$ python -q
>>> import numpy as np
>>> import numpy.linalg as la
>>> np.set_printoptions(suppress=True, linewidth=100)
>>> J = np.load("out1.npy")
>>> J
array([[3, 5, 6, 4, 5, 5],
       [1, 3, 4, 2, 3, 3],
       [2, 4, 5, 3, 4, 4],
       [3, 5, 6, 4, 5, 5],
       [3, 5, 6, 4, 5, 5]])
>>> # rows 0 and 3 are equal
>>> Uu, sig, VT = la.svd(J)
>>> np.argmax(sig[:-1] / (sig[1:] + 1e-6)) + 1
np.int64(2)
>>> M2 = Uu[:, :2] @ np.diag(sig[:2]) @ VT[:2]
>>> round(float(la.norm(J - M2) / la.norm(J)), 1)
0.0
>>> round(la.norm(J - M2, 2), 1), round(float(sig[2]), 1)
(np.float64(0.0), 0.0)
>>> round(la.norm(J), 1)
np.float64(23.3)
>>> J.sum(axis=1)
array([28, 16, 22, 28, 28])
>>> J - J[0]
array([[ 0,  0,  0,  0,  0,  0],
       [-2, -2, -2, -2, -2, -2],
       [-1, -1, -1, -1, -1, -1],
       [ 0,  0,  0,  0,  0,  0],
       [ 0,  0,  0,  0,  0,  0]])
>>> np.abs(J).max()
np.int64(6)
>>> J.mean(axis=0)
array([2.4, 4.4, 5.4, 3.4, 4.4, 4.4])
>>> E = np.load("arr.npy")
>>> E.round(1) + 0
array([[ 0.5,  0.3, -0.1,  0.3, -0.3],
       [ 0.3,  0.6, -0.4,  0. ,  0.2],
       [-0.1, -0.4,  0.3,  0.1, -0.2],
       [ 0.3,  0. ,  0.1,  0.2, -0.3],
       [-0.3,  0.2, -0.2, -0.3,  0.4]])
>>> # symmetric, so the eigenvalues are real
>>> M2 = E / la.norm(E, axis=1, keepdims=True)
>>> C2 = M2 @ M2.T
>>> np.round(np.degrees(np.arccos(np.clip(C2[2, 0], -1, 1))), 1)
np.float64(100.3)
>>> la.cond(J) > 100
np.True_
>>> np.round(la.norm(J, 2) / la.norm(J), 1)
np.float64(1.0)
>>> la.matrix_rank(J, rtol=0.1)
np.int64(1)
>>> np.round(np.einsum("ii->", E), 1)
np.float64(2.0)
>>> np.round(np.kron(np.eye(2, dtype=int), E), 1) + 0
array([[ 0.5,  0.3, -0.1,  0.3, -0.3,  0. ,  0. ,  0. ,  0. ,  0. ],
       [ 0.3,  0.6, -0.4,  0. ,  0.2,  0. ,  0. ,  0. ,  0. ,  0. ],
       [-0.1, -0.4,  0.3,  0.1, -0.2,  0. ,  0. ,  0. ,  0. ,  0. ],
       [ 0.3,  0. ,  0.1,  0.2, -0.3,  0. ,  0. ,  0. ,  0. ,  0. ],
       [-0.3,  0.2, -0.2, -0.3,  0.4,  0. ,  0. ,  0. ,  0. ,  0. ],
       [ 0. ,  0. ,  0. ,  0. ,  0. ,  0.5,  0.3, -0.1,  0.3, -0.3],
       [ 0. ,  0. ,  0. ,  0. ,  0. ,  0.3,  0.6, -0.4,  0. ,  0.2],
       [ 0. ,  0. ,  0. ,  0. ,  0. , -0.1, -0.4,  0.3,  0.1, -0.2],
       [ 0. ,  0. ,  0. ,  0. ,  0. ,  0.3,  0. ,  0.1,  0.2, -0.3],
       [ 0. ,  0. ,  0. ,  0. ,  0. , -0.3,  0.2, -0.2, -0.3,  0.4]])
>>> np.round(np.einsum("ij,ji->", E, E), 1)
np.float64(2.0)
>>> round(float(la.det(E.T)), 1)
-0.0
>>> round(float(la.eigvals(E).sum().real), 1)
2.0
